$ python -q
>>> import numpy as np
>>> from numpy import linalg as LA
>>> np.set_printoptions(precision=4, suppress=True, linewidth=140, floatmode="fixed")
>>> rnd = lambda a: np.round(a, 4) + 0
>>> data = np.load("block4.npy")
>>> rnd(data)
array([[0.5000, 0.0000, 0.5000, 0.0000, 0.0000, 0.0000],
       [0.0000, 1.0000, 0.0000, 0.0000, 0.0000, 0.0000],
       [0.0000, 0.0000, 1.0000, 0.0000, 0.0000, 0.0000],
       [0.0000, 0.0000, 0.0000, 1.0000, 0.0000, 0.0000],
       [0.0000, 0.0000, 0.0000, 0.0000, 0.6667, 0.3333],
       [0.0000, 0.0000, 0.3333, 0.0000, 0.3333, 0.3333]])
>>> data.sum(axis=1)
array([1.0000, 1.0000, 1.0000, 1.0000, 1.0000, 1.0000])
>>> print(rnd(LA.matrix_power(data, 2)))
[[0.2500 0.0000 0.7500 0.0000 0.0000 0.0000]
 [0.0000 1.0000 0.0000 0.0000 0.0000 0.0000]
 [0.0000 0.0000 1.0000 0.0000 0.0000 0.0000]
 [0.0000 0.0000 0.0000 1.0000 0.0000 0.0000]
 [0.0000 0.0000 0.1111 0.0000 0.5556 0.3333]
 [0.0000 0.0000 0.4444 0.0000 0.3333 0.2222]]
>>> print(rnd(LA.matrix_power(data, 100)))
[[0.0000 0.0000 1.0000 0.0000 0.0000 0.0000]
 [0.0000 1.0000 0.0000 0.0000 0.0000 0.0000]
 [0.0000 0.0000 1.0000 0.0000 0.0000 0.0000]
 [0.0000 0.0000 0.0000 1.0000 0.0000 0.0000]
 [0.0000 0.0000 1.0000 0.0000 0.0000 0.0000]
 [0.0000 0.0000 1.0000 0.0000 0.0000 0.0000]]
>>> pr = np.eye(6)[5]
>>> for _ in range(4):
...     pr = pr @ data
...     print(pr.round(4))
... 
[0.0000 0.0000 0.3333 0.0000 0.3333 0.3333]
[0.0000 0.0000 0.4444 0.0000 0.3333 0.2222]
[0.0000 0.0000 0.5185 0.0000 0.2963 0.1852]
[0.0000 0.0000 0.5802 0.0000 0.2593 0.1605]
>>> rng = np.random.default_rng(56227)
>>> labels = rng.integers(0, 2, 5)
>>> feats = np.array([[2, 0, 2, 1, -2],
...     [0, 1, -2, 3, -3],
...     [-2, 3, 2, -3, -2],
...     [-3, 1, 1, -3, 2],
...     [-2, -3, -2, 0, -3]]) * (labels[:, None] == labels)
>>> feats
array([[ 2,  0,  2,  1,  0],
       [ 0,  1, -2,  3,  0],
       [-2,  3,  2, -3,  0],
       [-3,  1,  1, -3,  0],
       [ 0,  0,  0,  0, -3]])
>>> (LA.matrix_power((feats != 0) + (feats.T != 0) + np.eye(5), 5) > 0).astype(int)
array([[1, 1, 1, 1, 0],
       [1, 1, 1, 1, 0],
       [1, 1, 1, 1, 0],
       [1, 1, 1, 1, 0],
       [0, 0, 0, 0, 1]])
>>> print((feats != 0).astype(int))
[[1 0 1 1 0]
 [0 1 1 1 0]
 [1 1 1 1 0]
 [1 1 1 1 0]
 [0 0 0 0 1]]
>>> rnd(np.sort(LA.eigvals(feats).real))
array([-3.0000, -0.9535, -0.9535,  1.9535,  1.9535])
>>> labels = rng.permutation(5)
>>> labels
array([4, 0, 1, 3, 2])
>>> out = feats[labels][:, labels]
>>> print(np.trace(out))
-1
>>> print(rnd(np.sort(np.abs(LA.eigvals(out)))))
[2.2199 2.2199 2.9194 2.9194 3.0000]
>>> out = LA.invert(feats)
Traceback (most recent call last):
  File "<python-input-23>", line 1, in <module>
    out = LA.invert(feats)
          ^^^^^^^^^
AttributeError: module 'numpy.linalg' has no attribute 'invert'
>>> out = LA.inv(feats)
>>> rnd(LA.det(feats) * out)
array([[ 36.0000,  39.0000, -45.0000,  96.0000,   0.0000],
       [ 18.0000, -12.0000, -54.0000,  48.0000,   0.0000],
       [-72.0000, -15.0000,  27.0000, -66.0000,   0.0000],
       [-54.0000, -48.0000,  36.0000, -60.0000,   0.0000],
       [  0.0000,   0.0000,   0.0000,   0.0000,  42.0000]])
>>> np.allclose(out, feats.T)
False
>>> rnd(LA.slogdet(feats)[0])
np.float64(-1.0)
>>> X = np.loadtxt("m.csv", delimiter=",")
>>> X
array([[ 0.3000, -0.7000,  0.4000,  0.9000, -0.5000, -0.1000, -0.1000],
       [-1.9000, -1.9000,  0.1000,  0.5000,  0.6000, -0.1000, -0.2000],
       [ 1.8000,  0.1000, -1.8000,  0.2000,  0.1000, -0.5000, -2.4000],
       [ 0.9000, -0.8000,  1.0000, -1.0000, -0.1000,  0.7000,  0.9000],
       [ 0.3000, -2.1000, -2.7000,  0.0000,  0.9000, -2.1000,  2.4000],
       [-0.9000,  1.4000,  0.8000, -1.6000, -0.2000, -0.3000, -0.3000],
       [-2.1000, -2.1000, -0.1000,  0.4000,  1.1000, -1.6000,  0.6000],
       [ 1.2000, -0.3000,  1.0000,  0.9000, -1.5000, -0.5000,  1.4000],
       [-0.7000,  0.8000, -1.7000,  1.4000,  0.9000,  0.4000, -0.3000],
       [ 1.0000,  0.5000,  0.2000,  2.3000,  0.4000, -1.5000,  0.3000],
       [-0.7000,  0.7000, -0.7000,  0.6000,  1.1000,  1.8000, -0.8000],
       [-0.3000, -0.4000,  1.6000, -1.6000,  1.4000,  0.7000,  0.9000],
       [ 0.3000,  0.6000,  0.2000,  0.7000, -0.1000,  0.1000,  0.6000],
       [ 1.7000, -0.1000,  1.1000, -0.4000,  0.2000,  0.6000,  0.7000],
       [ 0.2000, -1.3000,  0.0000, -0.3000,  0.4000, -1.8000,  0.1000],
       [-1.1000,  0.6000,  1.2000,  0.5000, -2.4000,  0.0000,  0.4000],
       [ 1.9000, -1.6000, -2.5000, -0.3000,  1.0000,  1.2000, -1.6000],
       [ 0.5000, -0.9000,  1.0000, -0.2000, -0.2000, -0.7000, -1.5000],
       [-0.3000, -0.7000, -0.5000,  1.4000,  0.3000,  0.8000, -0.3000],
       [-2.3000, -0.8000, -1.3000,  0.7000,  0.1000, -0.1000,  0.9000],
       [-0.4000,  0.2000, -0.2000,  1.0000,  0.9000,  0.2000, -0.3000],
       [ 0.0000, -0.2000,  0.5000, -0.3000, -0.7000,  0.1000,  0.9000],
       [-1.0000, -0.4000,  0.4000, -0.1000,  1.9000,  0.6000,  1.5000],
       [-0.5000, -0.3000,  0.7000, -0.8000,  0.0000, -0.4000,  0.1000],
       [ 0.5000, -1.6000,  0.5000,  0.8000,  0.1000, -1.3000,  0.9000],
       [-1.4000, -0.8000, -1.3000, -1.2000,  0.2000, -0.9000, -0.6000],
       [ 0.5000, -0.2000, -0.1000, -0.4000, -0.4000, -0.3000,  0.6000],
       [ 0.7000, -0.8000,  0.5000, -0.8000, -0.2000,  1.0000, -2.3000],
       [-0.3000,  1.5000, -0.1000,  2.8000,  0.7000, -0.6000,  0.0000],
       [-0.2000,  1.0000, -0.8000, -1.3000, -0.3000, -2.7000, -0.9000],
       [ 1.7000, -0.4000,  0.5000, -0.6000, -1.3000, -1.2000, -1.1000],
       [ 2.1000,  0.6000,  0.4000,  0.1000,  1.3000,  0.7000,  0.9000],
       [-0.3000,  2.3000, -0.7000,  1.4000, -1.1000,  1.7000,  0.8000],
       [-0.3000, -0.9000, -0.1000,  1.1000,  0.6000,  2.3000, -0.7000]])
>>> out = np.c_[X[:, :4] @ np.array([[0, -3, 2, -3], [-1, -3, -2, -1], [3, -2, -2, -3], [-3, -1, 2, -3]]), np.array([-1, -2, 1, 1, -1, 0, 1, 2, 1, 2, 0, 0, 1, -2, -2, 0, -1, -1, -2, 2, -2, -1, -2, 0, 1, 2, 2, 1, 1, 1, 1, 1, 1, 1])]
>>> rnd(out)
array([[ -0.8000,  -0.5000,   3.0000,  -4.1000,  -1.0000],
       [  0.7000,  10.7000,   0.8000,   5.8000,  -2.0000],
       [ -6.1000,  -2.3000,   7.4000,  -0.7000,   1.0000],
       [  6.8000,  -1.3000,  -0.6000,  -1.9000,   1.0000],
       [ -6.0000,  10.8000,  10.2000,   9.3000,  -1.0000],
       [  5.8000,  -1.5000,  -9.4000,   3.7000,   0.0000],
       [  0.6000,  12.4000,   1.0000,   7.5000,   1.0000],
       [  0.6000,  -5.6000,   2.8000,  -9.0000,   2.0000],
       [-10.1000,   1.7000,   3.2000,   2.2000,   1.0000],
       [ -6.8000,  -7.2000,   5.2000, -11.0000,   2.0000],
       [ -4.6000,   0.8000,  -0.2000,   1.7000,   0.0000],
       [ 10.0000,   0.5000,  -6.2000,   1.3000,   0.0000],
       [ -2.1000,  -3.8000,   0.4000,  -4.2000,   1.0000],
       [  4.6000,  -6.6000,   0.6000,  -7.1000,  -2.0000],
       [  2.2000,   3.6000,   2.4000,   1.6000,  -2.0000],
       [  1.5000,  -1.4000,  -4.8000,  -2.4000,   0.0000],
       [ -5.0000,   4.4000,  11.4000,   4.3000,  -1.0000],
       [  4.5000,  -0.6000,   0.4000,  -3.0000,  -1.0000],
       [ -5.0000,   2.6000,   4.6000,  -1.1000,  -2.0000],
       [ -5.2000,  11.2000,   1.0000,   9.5000,   2.0000],
       [ -3.8000,   0.0000,   1.2000,  -1.4000,  -2.0000],
       [  2.6000,  -0.1000,  -1.2000,  -0.4000,  -1.0000],
       [  1.9000,   3.5000,  -2.2000,   2.5000,  -2.0000],
       [  4.8000,   1.8000,  -3.4000,   2.1000,   0.0000],
       [  0.7000,   1.5000,   4.8000,  -3.8000,   1.0000],
       [  0.5000,  10.4000,  -1.0000,  12.5000,   2.0000],
       [  1.1000,  -0.3000,   0.8000,   0.2000,   2.0000],
       [  4.7000,   0.1000,   0.4000,  -0.4000,   1.0000],
       [-10.2000,  -6.2000,   2.2000,  -8.7000,   1.0000],
       [  0.5000,   0.5000,  -3.4000,   5.9000,   1.0000],
       [  3.7000,  -4.3000,   2.0000,  -4.4000,   1.0000],
       [  0.3000,  -9.0000,   2.4000,  -8.4000,   1.0000],
       [ -8.6000,  -6.0000,  -1.0000,  -3.5000,   1.0000],
       [ -2.7000,   2.7000,   3.6000,  -1.2000,   1.0000]])
>>> LA.matrix_rank(out)
np.int64(5)
>>> rnd(LA.lstsq(X, out[:, 0])[0])
array([ 0.0000, -1.0000,  3.0000, -3.0000,  0.0000,  0.0000,  0.0000])
